>>> import numpy as np
>>> from numpy import linalg as LA
>>> np.set_printoptions(precision=2, suppress=True, linewidth=140)
>>> def rnd(a):
...     return np.round(a, 2) + 0
... 
>>> m1 = np.array([[14, 1, 0, 5, 9],
...     [1, 7, 2, 5, 2],
...     [1, 2, 8, 8, 3],
...     [0, 8, 3, 10, 7],
...     [7, 3, 8, 1, 4]])
>>> m1
array([[14,  1,  0,  5,  9],
       [ 1,  7,  2,  5,  2],
       [ 1,  2,  8,  8,  3],
       [ 0,  8,  3, 10,  7],
       [ 7,  3,  8,  1,  4]])
>>> Q, Rm = LA.qr(m1)
>>> rnd(Q @ Rm)
array([[14.,  1.,  0.,  5.,  9.],
       [ 1.,  7.,  2.,  5.,  2.],
       [ 1.,  2.,  8.,  8.,  3.],
       [ 0.,  8.,  3., 10.,  7.],
       [ 7.,  3.,  8.,  1.,  4.]])
>>> Q.shape, Rm.shape
((5, 5), (5, 5))
>>> rnd(Q.T @ Q)
array([[1., 0., 0., 0., 0.],
       [0., 1., 0., 0., 0.],
       [0., 0., 1., 0., 0.],
       [0., 0., 0., 1., 0.],
       [0., 0., 0., 0., 1.]])
>>> def softmax(z):
...     e = np.exp(z - z.max(axis=-1, keepdims=True))
...     return e / e.sum(axis=-1, keepdims=True)
... 
>>> rnd(softmax(m1[0] + -3))
array([0.99, 0.  , 0.  , 0.  , 0.01])
>>> rnd(softmax(m1).sum(axis=1))
array([1., 1., 1., 1., 1.])
>>> rnd(softmax(10 * m1[0]))
array([1., 0., 0., 0., 0.])
>>> att = m1 @ m1.T / np.sqrt(5)
>>> rnd(softmax(att))
array([[1.  , 0.  , 0.  , 0.  , 0.  ],
       [0.  , 0.  , 0.  , 1.  , 0.  ],
       [0.  , 0.  , 0.61, 0.39, 0.  ],
       [0.  , 0.  , 0.  , 1.  , 0.  ],
       [0.79, 0.  , 0.  , 0.  , 0.21]])
>>> softmax(att).round(6).argmax(axis=1)
array([0, 3, 2, 3, 0])
>>> J = np.array([[-0.3, 0.1, 0.5, -0.7, 0.9, 1.8],
...     [0.4, 1.1, -0.4, -0.4, 2.6, -0.4],
...     [-0.1, 0.5, -1.1, 0.0, -0.6, -1.0],
...     [0.1, 0.0, 1.7, -0.6, -0.2, -1.3],
...     [-1.4, -0.1, -0.6, 0.6, 2.2, 1.7],
...     [1.4, 1.3, -1.5, -0.2, -0.8, 0.7],
...     [-0.3, 1.3, -0.3, -1.8, -1.8, -0.7],
...     [-0.7, -0.3, 1.2, -1.1, 0.6, -0.4]])
>>> rng = np.random.default_rng(71496)
>>> J[3] = J[5] + 0.05 * rng.normal(size=6)
>>> rnd(J)
array([[-0.3 ,  0.1 ,  0.5 , -0.7 ,  0.9 ,  1.8 ],
       [ 0.4 ,  1.1 , -0.4 , -0.4 ,  2.6 , -0.4 ],
       [-0.1 ,  0.5 , -1.1 ,  0.  , -0.6 , -1.  ],
       [ 1.4 ,  1.36, -1.49, -0.18, -0.76,  0.72],
       [-1.4 , -0.1 , -0.6 ,  0.6 ,  2.2 ,  1.7 ],
       [ 1.4 ,  1.3 , -1.5 , -0.2 , -0.8 ,  0.7 ],
       [-0.3 ,  1.3 , -0.3 , -1.8 , -1.8 , -0.7 ],
       [-0.7 , -0.3 ,  1.2 , -1.1 ,  0.6 , -0.4 ]])
>>> x0 = np.array([1, 3, 0, 3, 1, 2])
>>> h = np.maximum(J @ x0, 0)
>>> rnd(J * (h > 1e-9)[:, None])
array([[-0.3 ,  0.1 ,  0.5 , -0.7 ,  0.9 ,  1.8 ],
       [ 0.4 ,  1.1 , -0.4 , -0.4 ,  2.6 , -0.4 ],
       [ 0.  ,  0.  ,  0.  ,  0.  ,  0.  ,  0.  ],
       [ 1.4 ,  1.36, -1.49, -0.18, -0.76,  0.72],
       [-1.4 , -0.1 , -0.6 ,  0.6 ,  2.2 ,  1.7 ],
       [ 1.4 ,  1.3 , -1.5 , -0.2 , -0.8 ,  0.7 ],
       [ 0.  ,  0.  ,  0.  ,  0.  ,  0.  ,  0.  ],
       [ 0.  ,  0.  ,  0.  ,  0.  ,  0.  ,  0.  ]])
>>> M2 = np.c_[J[:, :5] @ np.array([[2, 0, 2, 1, 3],
...     [2, 3, 1, 2, 0],
...     [2, 1, 2, 1, 0],
...     [2, 1, 0, 0, 3],
...     [0, 0, 0, 1, 3]]), np.array([2, -2, -1, -3, -1, -2, -2, -3])]
>>> rnd(M2)
array([[ -0.8 ,   0.1 ,   0.5 ,   1.3 ,  -0.3 ,   2.  ],
       [  1.4 ,   2.5 ,   1.1 ,   4.8 ,   7.8 ,  -2.  ],
       [ -1.4 ,   0.4 ,  -1.9 ,  -0.8 ,  -2.1 ,  -1.  ],
       [  2.17,   2.42,   1.17,   1.87,   1.38,  -3.  ],
       [ -3.  ,  -0.3 ,  -4.1 ,   0.  ,   4.2 ,  -1.  ],
       [  2.  ,   2.2 ,   1.1 ,   1.7 ,   1.2 ,  -2.  ],
       [ -2.2 ,   1.8 ,   0.1 ,   0.2 , -11.7 ,  -2.  ],
       [ -1.8 ,  -0.8 ,   0.7 ,   0.5 ,  -3.6 ,  -3.  ]])
>>> LA.matrix_rank(np.c_[J, M2])
np.int64(7)
>>> rnd(LA.norm(M2 - J @ LA.lstsq(J, M2)[0], axis=0))
array([0.  , 0.  , 0.  , 0.  , 0.  , 3.52])
>>> rnd(LA.lstsq(J, M2[:, 0])[0])
array([2., 2., 2., 2., 0., 0.])
>>> np.einsum("ii->", m1)
np.int64(43)
>>> rnd(LA.eigvals(m1).sum().real)
np.float64(43.0)
>>> rnd(LA.det(m1[::-1]))
np.float64(27016.0)
>>> rnd(LA.eigvals(m1))
array([24.05+0.j , 13.62+0.j , -0.05+3.9j, -0.05-3.9j,  5.43+0.j ])
>>> rnd(LA.det(2 * m1)), rnd(LA.det(m1))
(np.float64(864512.0), np.float64(27016.0))
>>> rnd(np.poly(m1))
array([     1.,    -43.,    543.,  -2381.,   7912., -27016.])
>>> np.kron(np.eye(2, dtype=int), m1)
array([[14,  1,  0,  5,  9,  0,  0,  0,  0,  0],
       [ 1,  7,  2,  5,  2,  0,  0,  0,  0,  0],
       [ 1,  2,  8,  8,  3,  0,  0,  0,  0,  0],
       [ 0,  8,  3, 10,  7,  0,  0,  0,  0,  0],
       [ 7,  3,  8,  1,  4,  0,  0,  0,  0,  0],
       [ 0,  0,  0,  0,  0, 14,  1,  0,  5,  9],
       [ 0,  0,  0,  0,  0,  1,  7,  2,  5,  2],
       [ 0,  0,  0,  0,  0,  1,  2,  8,  8,  3],
       [ 0,  0,  0,  0,  0,  0,  8,  3, 10,  7],
       [ 0,  0,  0,  0,  0,  7,  3,  8,  1,  4]])
>>> x0 = np.array([0, -1, 0, -1, 1, -2])
>>> y = J @ x0
>>> rnd(LA.solve(J.T @ J, J.T @ y))
array([ 0., -1.,  0., -1.,  1., -2.])
>>> y = y + 0.1 * rng.normal(size=8)
>>> rnd(y)
array([-1.99,  2.56,  0.86, -3.65, -1.59, -3.24,  0.05,  2.85])
>>> beta, *_ = LA.lstsq(J, y)
>>> rnd(beta)
array([ 0.01, -1.28, -0.15, -1.17,  1.02, -1.96])
>>> beta.round()
array([ 0., -1., -0., -1.,  1., -2.])
>>> rnd(LA.norm(y - J @ beta))
np.float64(0.21)
